>>> import numpy as np
>>> import numpy.linalg as la
>>> np.set_printoptions(precision=1, suppress=True, linewidth=200)
>>> C = np.array([[2, 1, 3, 3]])
>>> rng = np.random.default_rng(5148)
>>> mat = rng.normal(size=(22, 1)) @ C + np.array([2, -1, -2, 3])
>>> mat
array([[-1.4, -2.7, -7.1, -2.1],
       [ 0.3, -1.8, -4.5,  0.5],
       [ 2.7, -0.6, -0.9,  4.1],
       [ 3. , -0.5, -0.5,  4.5],
       [ 1.7, -1.2, -2.5,  2.5],
       [ 3.8, -0.1,  0.7,  5.7],
       [ 7.9,  2. ,  6.9, 11.9],
       [ 3.7, -0.2,  0.5,  5.5],
       [ 3.8, -0.1,  0.7,  5.7],
       [ 1.6, -1.2, -2.5,  2.5],
       [ 1.5, -1.2, -2.7,  2.3],
       [ 3.8, -0.1,  0.7,  5.7],
       [ 2.9, -0.5, -0.6,  4.4],
       [-1.5, -2.7, -7.2, -2.2],
       [ 1.9, -1. , -2.1,  2.9],
       [ 2.2, -0.9, -1.7,  3.3],
       [-0.1, -2. , -5.1, -0.1],
       [-0.9, -2.5, -6.4, -1.4],
       [ 1. , -1.5, -3.5,  1.5],
       [ 4.2,  0.1,  1.3,  6.3],
       [ 3. , -0.5, -0.6,  4.4],
       [-0.4, -2.2, -5.7, -0.7]])
>>> # null space of dimension 2
>>> cen = mat - mat.mean(axis=0)
>>> vecs = la.svd(cen)[2][:2]
>>> out = cen - cen @ vecs.T @ vecs
>>> np.round(out.std(axis=0), 1) + 0
array([0., 0., 0., 0.])
>>> np.round(la.norm(out) / la.norm(cen), 1)
np.float64(0.0)
>>> la.norm(out, axis=1).round(6).argmax()
np.int64(0)
>>> np.diag(vecs.T @ vecs)
array([0.2, 0.1, 0.8, 0.9])
>>> round(la.norm(mat, 2) / la.norm(mat), 1)
np.float64(0.8)
>>> f = np.array([4, 5, 7])
>>> np.convolve(mat[19], f)
array([16.7, 21.2, 34.6, 31.9, 40. , 43.8])
>>> f = np.array([1, 0, 0, 1, -1])
>>> K = -3 * np.eye(5) + np.outer(f, f)
>>> K
array([[-2.,  0.,  0.,  1., -1.],
       [ 0., -3.,  0.,  0.,  0.],
       [ 0.,  0., -3.,  0.,  0.],
       [ 1.,  0.,  0., -2., -1.],
       [-1.,  0.,  0., -1., -2.]])
>>> # symmetric, so the eigenvalues are real
>>> np.round(np.trace(la.pinv(K) @ K), 1)
np.float64(4.0)
>>> np.unique(K.round(6), axis=0).shape
(5, 5)
>>> np.allclose(K[:-1].T @ la.lstsq(K[:-1].T, K[-1])[0], K[-1])
True
>>> la.lstsq(K[:-1].T, K[-1])[2]
np.int32(4)
>>> np.round(K @ la.pinv(K) @ K, 1) + 0
array([[-2.,  0.,  0.,  1., -1.],
       [ 0., -3.,  0.,  0.,  0.],
       [ 0.,  0., -3.,  0.,  0.],
       [ 1.,  0.,  0., -2., -1.],
       [-1.,  0.,  0., -1., -2.]])
>>> left, sv, Vh = la.svd(K)
>>> vecs = Vh[:(sv > 1e-8).sum()]
>>> x0 = K[0] + -1 * K[3] + rng.integers(2) * np.eye(5)[3]
>>> x0
array([-3.,  0.,  0.,  4.,  0.])
>>> np.diag(vecs.T @ vecs)
array([0.7, 1. , 1. , 0.7, 0.7])
>>> np.round(la.norm(x0 - vecs.T @ vecs @ x0), 1)
np.float64(0.6)
>>> round(float(la.eigvalsh(K).min()), 1)
-3.0
>>> np.round(np.sort(la.eigvals(K).real), 1) + 0
array([-3., -3., -3., -3.,  0.])
>>> np.round(la.det(K), 1)
np.float64(0.0)
>>> np.flatnonzero(la.matrix_power((K != 0) + (K.T != 0) + np.eye(5), 5)[0])
array([0, 3, 4])
>>> (K != 0).astype(int)
array([[1, 0, 0, 1, 1],
       [0, 1, 0, 0, 0],
       [0, 0, 1, 0, 0],
       [1, 0, 0, 1, 1],
       [1, 0, 0, 1, 1]])
>>> M = np.loadtxt("layer16.csv", delimiter=",")
>>> M
array([[ 0.3,  0. ,  0. , -1. ,  0. ],
       [ 0. ,  1. ,  0. ,  0. ,  0. ],
       [ 0. ,  0. ,  1. ,  0. ,  0. ],
       [ 1. ,  0. ,  0. ,  0.3,  0. ],
       [ 0. ,  0. ,  0. ,  0. ,  1. ]])
>>> x0 = np.array([1, 0, 0, 2, 1])
>>> la.norm(M @ x0) <= la.norm(M, 2) * la.norm(x0) + 1e-9
np.True_
>>> M * x0
array([[ 0.3,  0. ,  0. , -1.9,  0. ],
       [ 0. ,  0. ,  0. ,  0. ,  0. ],
       [ 0. ,  0. ,  0. ,  0. ,  0. ],
       [ 1. ,  0. ,  0. ,  0.6,  0. ],
       [ 0. ,  0. ,  0. ,  0. ,  1. ]])
>>> (M * x0).sum(axis=1)
array([-1.6,  0. ,  0. ,  1.6,  1. ])
>>> np.sign((M @ x0).round(6))
array([-1.,  0.,  0.,  1.,  1.])
>>> gram = M.T @ M
>>> np.allclose(gram, gram.T)
True
>>> (M @ M.T).shape
(5, 5)
>>> gram.round(1) + 0
array([[1., 0., 0., 0., 0.],
       [0., 1., 0., 0., 0.],
       [0., 0., 1., 0., 0.],
       [0., 0., 0., 1., 0.],
       [0., 0., 0., 0., 1.]])
>>> np.trace(gram), (M ** 2).sum()
(np.float64(5.0), np.float64(5.0))
>>> la.eigvalsh(gram)[::-1]
array([1., 1., 1., 1., 1.])
>>> np.round(M.T @ M, 1) + 0
array([[1., 0., 0., 0., 0.],
       [0., 1., 0., 0., 0.],
       [0., 0., 1., 0., 0.],
       [0., 0., 0., 1., 0.],
       [0., 0., 0., 0., 1.]])
>>> la.pinv(M)
array([[ 0.3,  0. ,  0. ,  1. ,  0. ],
       [ 0. ,  1. ,  0. ,  0. ,  0. ],
       [ 0. ,  0. ,  1. ,  0. ,  0. ],
       [-1. ,  0. ,  0. ,  0.3,  0. ],
       [ 0. ,  0. ,  0. ,  0. ,  1. ]])
>>> M[:, 2] @ M[:, 4]
np.float64(0.0)
>>> P = np.triu(np.array([[9, -2, 5, -7, -8],
...     [-8, -5, 4, -1, -1],
...     [1, -2, -7, -8, 6],
...     [-7, -3, 8, 6, 2],
...     [-1, -4, 0, -5, -3]]), 1) + np.eye(5)
>>> out = P @ M @ la.inv(P)
>>> la.matrix_rank(out)
np.int64(5)
>>> np.round(la.det(out), 1)
np.float64(1.0)
>>> np.poly(out)
array([ 1. , -3.6,  5.9, -5.9,  3.6, -1. ])
>>> out = np.array([[1, -2], [2, 0]])
>>> C = np.kron(out, M)
>>> C
array([[ 0.3,  0. ,  0. , -1. ,  0. , -0.6, -0. , -0. ,  1.9, -0. ],
       [ 0. ,  1. ,  0. ,  0. ,  0. , -0. , -2. , -0. , -0. , -0. ],
       [ 0. ,  0. ,  1. ,  0. ,  0. , -0. , -0. , -2. , -0. , -0. ],
       [ 1. ,  0. ,  0. ,  0.3,  0. , -1.9, -0. , -0. , -0.6, -0. ],
       [ 0. ,  0. ,  0. ,  0. ,  1. , -0. , -0. , -0. , -0. , -2. ],
       [ 0.6,  0. ,  0. , -1.9,  0. ,  0. ,  0. ,  0. , -0. ,  0. ],
       [ 0. ,  2. ,  0. ,  0. ,  0. ,  0. ,  0. ,  0. ,  0. ,  0. ],
       [ 0. ,  0. ,  2. ,  0. ,  0. ,  0. ,  0. ,  0. ,  0. ,  0. ],
       [ 1.9,  0. ,  0. ,  0.6,  0. ,  0. ,  0. ,  0. ,  0. ,  0. ],
       [ 0. ,  0. ,  0. ,  0. ,  2. ,  0. ,  0. ,  0. ,  0. ,  0. ]])
>>> round(la.norm(C, 2), 1), round(la.norm(out, 2) * la.norm(M, 2), 1)
(np.float64(2.6), np.float64(2.6))
>>> la.matrix_rank(C)
np.int64(10)
>>> th = rng.uniform(0, 2 * np.pi, 21)
>>> q, _ = la.qr(np.array([[-0.2, -0.2], [1.6, -0.6], [1.7, -1.6]]))
>>> feats = 5 * np.c_[np.cos(th), np.sin(th)] @ q.T
>>> feats.round(1) + 0
array([[ 1.6, -0.6,  4.7],
       [-2.2,  4.2, -1.5],
       [ 2.2, -2.6,  3.7],
       [-2.2,  3. , -3.3],
       [ 2.2, -2.8,  3.5],
       [ 2.3, -3.4,  2.9],
       [-1. ,  4.1,  2.6],
       [ 1. , -4.2, -2.6],
       [-2.2,  4.2, -1.6],
       [ 1.6, -0.6,  4.7],
       [ 0.8,  1.2,  4.8],
       [ 0.4, -3.3, -3.7],
       [ 0. , -2.8, -4.2],
       [-2.3,  3.8, -2.3],
       [ 0.3, -3.3, -3.8],
       [ 1.7, -4.6, -0.8],
       [-1.2, -0.4, -4.8],
       [ 1.3,  0.3,  4.8],
       [ 1.2, -4.3, -2.3],
       [-2. ,  4.6, -0.2],
       [ 1.1, -4.2, -2.6]])
>>> # null space of dimension 1
>>> d = la.norm(feats[:, None] - feats[None], axis=-1)
>>> np.flatnonzero(d[11] < d.mean() / 2)
array([ 7, 11, 12, 14, 18, 20])
>>> (d + 1e9 * np.eye(21)).round(6).argmin(axis=1)
array([ 9,  8,  4, 13,  2,  4, 19, 20,  1,  0, 17, 14, 14,  8, 11, 18, 12,  0, 20,  1,  7])
>>> d[11]
array([9. , 8.2, 7.6, 6.8, 7.5, 6.9, 9.9, 1.6, 8.2, 8.9, 9.7, 0. , 0.8, 7.7, 0.1, 3.5, 3.5, 9.3, 1.9, 8.9, 1.6])
>>> np.unravel_index(d.round(6).argmax(), d.shape)
(np.int64(6), np.int64(7))
>>> d[:5, :5]
array([[ 0. ,  8.7,  2.4,  9.6,  2.6],
       [ 8.7,  0. ,  9.6,  2.2,  9.7],
       [ 2.4,  9.6,  0. , 10. ,  0.2],
       [ 9.6,  2.2, 10. ,  0. , 10. ],
       [ 2.6,  9.7,  0.2, 10. ,  0. ]])
>>> la.matrix_rank(d ** 2)
np.int64(3)
>>> f, r1 = feats[10], feats[20]
>>> np.round(f @ r1, 1)
np.float64(-16.5)
>>> pr = (f @ r1) / (f @ f) * f
>>> round((r1 - pr) @ f, 1)
np.float64(0.0)
>>> pr
array([-0.5, -0.8, -3.1])
>>> left, sv, Vh = la.svd(feats)
>>> vecs = Vh[:(sv > 1e-8).sum()]
>>> x0 = feats[20] + 2 * feats[3] + rng.integers(2) * np.eye(3)[1]
>>> x0
array([-3.4,  1.8, -9.2])
>>> np.diag(vecs.T @ vecs)
array([0.2, 0.9, 0.9])
>>> np.allclose(vecs.T @ vecs @ x0, x0)
True
>>> T = np.stack([feats, 2 * feats, feats[::-1]])
>>> T.shape
(3, 21, 3)
>>> la.norm(T, axis=(1, 2))
array([22.9, 45.8, 22.9])
>>> (T @ feats.T).shape
(3, 21, 21)
>>> np.einsum("bij,cij->bc", T, T)
array([[ 525. , 1050. ,  -82. ],
       [1050. , 2100. , -163.9],
       [ -82. , -163.9,  525. ]])
>>> W0 = np.load("w.npy")
>>> W0
array([[ 0., -1.,  0., -1.,  0.],
       [-1.,  0.,  0., -1.,  0.],
       [ 0.,  0.,  0.,  0., -1.],
       [-1., -1.,  0.,  0.,  0.],
       [ 0.,  0., -1.,  0.,  0.]])
>>> # equal to its transpose
>>> x0 = np.array([2, 4, -3, -2, 2])
>>> target = W0 @ x0
>>> target
array([-2.,  0., -2., -6.,  3.])
>>> la.solve(W0, target + W0[:, 4])
array([ 2.,  4., -3., -2.,  3.])
>>> la.solve(W0, 2 * target)
array([ 4.,  8., -6., -4.,  4.])
>>> la.solve(W0, W0[:, 2])
array([-0., -0.,  1.,  0., -0.])
